% python3 -q
>>> import numpy as np
>>> from numpy import linalg as LA
>>> np.set_printoptions(precision=2, suppress=True, linewidth=100)
>>> m1 = np.load("sample1.npy")
>>> m1
array([[1.  , 0.9 , 0.81, 0.73, 0.66],
       [0.9 , 1.  , 0.9 , 0.81, 0.73],
       [0.81, 0.9 , 1.  , 0.9 , 0.81],
       [0.73, 0.81, 0.9 , 1.  , 0.9 ],
       [0.66, 0.73, 0.81, 0.9 , 1.  ]])
>>> evals, vecs = LA.eig(m1)
>>> np.round(np.sort(LA.eigvals(m1 @ m1)), 2) + 0
array([ 0.  ,  0.01,  0.02,  0.2 , 18.18])
>>> np.sort(LA.eigvals(LA.inv(m1)))
array([ 0.23,  2.22,  6.77, 12.63, 17.26])
>>> print(round(np.prod(evals), 2))
0.0
>>> np.sort(LA.eigvals(m1.T))
array([0.06, 0.08, 0.15, 0.45, 4.26])
>>> np.round(m1 @ vecs[:, 0] - evals[0] * vecs[:, 0], 2) + 0
array([0., 0., 0., 0., 0.])
>>> A2 = np.array([[-3, 3, -1], [3, -2, -3]])
>>> cent = np.kron(A2, m1)
>>> LA.matrix_rank(cent)
np.int64(10)
>>> cent.shape
(10, 15)
>>> round(float(LA.norm(cent, 2)), 2), np.round(LA.norm(A2, 2) * LA.norm(m1, 2), 2)
(24.35, np.float64(24.35))
>>> L = LA.cholesky(m1)
>>> print(m1 / np.sqrt(np.outer(np.diag(m1), np.diag(m1))))
[[1.   0.9  0.81 0.73 0.66]
 [0.9  1.   0.9  0.81 0.73]
 [0.81 0.9  1.   0.9  0.81]
 [0.73 0.81 0.9  1.   0.9 ]
 [0.66 0.73 0.81 0.9  1.  ]]
>>> L @ L.T
array([[1.  , 0.9 , 0.81, 0.73, 0.66],
       [0.9 , 1.  , 0.9 , 0.81, 0.73],
       [0.81, 0.9 , 1.  , 0.9 , 0.81],
       [0.73, 0.81, 0.9 , 1.  , 0.9 ],
       [0.66, 0.73, 0.81, 0.9 , 1.  ]])
>>> print(round(float(np.prod(np.diag(L)) ** 2), 2), round(float(LA.det(m1)), 2))
0.0 0.0
>>> LA.eigvalsh(m1).min() > 0
np.True_
>>> np.diag(L) ** 2
array([1.  , 0.19, 0.19, 0.19, 0.19])
>>> C2 = m1.T @ m1
>>> np.round(LA.svd(m1, compute_uv=False) ** 2, 2) + 0
array([18.18,  0.2 ,  0.02,  0.01,  0.  ])
>>> (m1 @ m1.T).shape
(5, 5)
>>> F = np.loadtxt("x.csv", delimiter=",")
>>> F
array([[ 0.89, -0.32, -0.32],
       [-0.32,  0.05, -0.95],
       [-0.32, -0.95,  0.05]])
>>> np.poly(F)
array([ 1., -1., -1.,  1.])
>>> round(LA.det(F.T), 2)
np.float64(-1.0)
>>> np.round(LA.det(2 * F), 2), round(LA.det(F), 2)
(np.float64(-8.0), np.float64(-1.0))
>>> np.einsum("ij,ji->", F, F)
np.float64(3.0)
>>> LA.eigvals(F)
array([ 1., -1.,  1.])
>>> A2 = F / np.sqrt((F ** 2).mean(axis=1, keepdims=True))
>>> LA.norm(A2, axis=1)
array([1.73, 1.73, 1.73])
>>> q, r_ = LA.qr(F)
>>> abs(r_[0, 0]), round(float(LA.norm(F[:, 0])), 2)
(np.float64(1.0), 1.0)
>>> np.trace(q @ q.T)
np.float64(3.0)
>>> r_.round(2) + 0
array([[-1.,  0.,  0.],
       [ 0., -1.,  0.],
       [ 0.,  0., -1.]])
>>> np.abs(np.diag(r_))
array([1., 1., 1.])
>>> print(q @ r_)
[[ 0.89 -0.32 -0.32]
 [-0.32  0.05 -0.95]
 [-0.32 -0.95  0.05]]
>>> np.round(q.T @ q, 2) + 0
array([[1., 0., 0.],
       [0., 1., 0.],
       [0., 0., 1.]])
>>> print((F - F.T) / 2)
[[0. 0. 0.]
 [0. 0. 0.]
 [0. 0. 0.]]
>>> np.trace(F)
np.float64(1.0)
>>> np.allclose(F, F.T)
True
>>> E = np.array([[12, 15, 9], [-8, -10, -6], [8, 10, 6], [-12, -15, -9], [8, 10, 6]])
>>> round(float(LA.norm(E, 2) / LA.norm(E)), 2)
1.0
>>> np.argsort(-LA.norm(E, axis=0).round(6), kind="stable")[:3]
array([1, 0, 2])
>>> W0 = np.array([[1.0, 0.0, 0.0], [0.0, 1.0, 0.0], [0.0, 0.0, 1.0]])
>>> # a transition matrix
>>> x0 = np.ones(3)
>>> for _ in range(4):
...     x0 = W0 @ x0
...     x0 /= LA.norm(x0)
...     print(round(x0 @ W0 @ x0, 2))
... 
1.0
1.0
1.0
1.0
>>> round(float(LA.eigvalsh(W0)[-1]), 2)
1.0
>>> LA.matrix_power(W0 - np.diag(np.diag(W0)), 3)
array([[0., 0., 0.],
       [0., 0., 0.],
       [0., 0., 0.]])
>>> print(LA.matrix_rank(W0 - W0[0, 0] * np.eye(3)))
0
>>> print(W0[:, 0] @ W0[:, 1])
0.0
>>> LA.norm(W0, axis=0)
array([1., 1., 1.])
>>> W0.T @ W0
array([[1., 0., 0.],
       [0., 1., 0.],
       [0., 0., 1.]])
>>> W0 @ W0.T
array([[1., 0., 0.],
       [0., 1., 0.],
       [0., 0., 1.]])
>>> x0 = np.array([-2, -2, 1])
>>> W0 @ x0
array([-2., -2.,  1.])
>>> W0 @ W0 @ x0
array([-2., -2.,  1.])
>>> LA.eigvalsh(2 * W0 - np.eye(3))
array([1., 1., 1.])
>>> r0 = np.array([0, 7])
>>> r1 = np.array([-1, 6, 7, -4])
>>> J = np.outer(r0, r1)
>>> print(J)
[[  0   0   0   0]
 [ -7  42  49 -28]]
>>> # null space of dimension 3
>>> U, sv, Vh = LA.svd(J, full_matrices=False)
>>> print((sv > 1e-8).sum())
1
>>> round(float(np.sqrt((sv ** 2).sum())), 2), round(float(LA.norm(J)), 2)
(70.7, 70.7)
>>> np.abs(Vh[0])
array([0.1 , 0.59, 0.69, 0.4 ])
>>> sv
array([70.7,  0. ])
>>> U.shape, sv.shape, Vh.shape
((2, 2), (2,), (2, 4))
>>> print(sv / sv[0])
[1. 0.]
>>> np.allclose(U * sv @ Vh, J)
True
>>> round(np.trace(LA.pinv(J) @ J), 2)
np.float64(1.0)
>>> LA.lstsq(J[:-1].T, J[-1])[2]
np.int32(0)
>>> np.abs(np.diag(LA.qr(J)[1])) > 1e-9
array([ True, False])
>>> np.allclose(J[:-1].T @ LA.lstsq(J[:-1].T, J[-1])[0], J[-1])
False
>>> np.unique(J.round(6), axis=0).shape
(2, 4)
>>> J @ LA.pinv(J) @ J
array([[  0.,   0.,   0.,   0.],
       [ -7.,  42.,  49., -28.]])
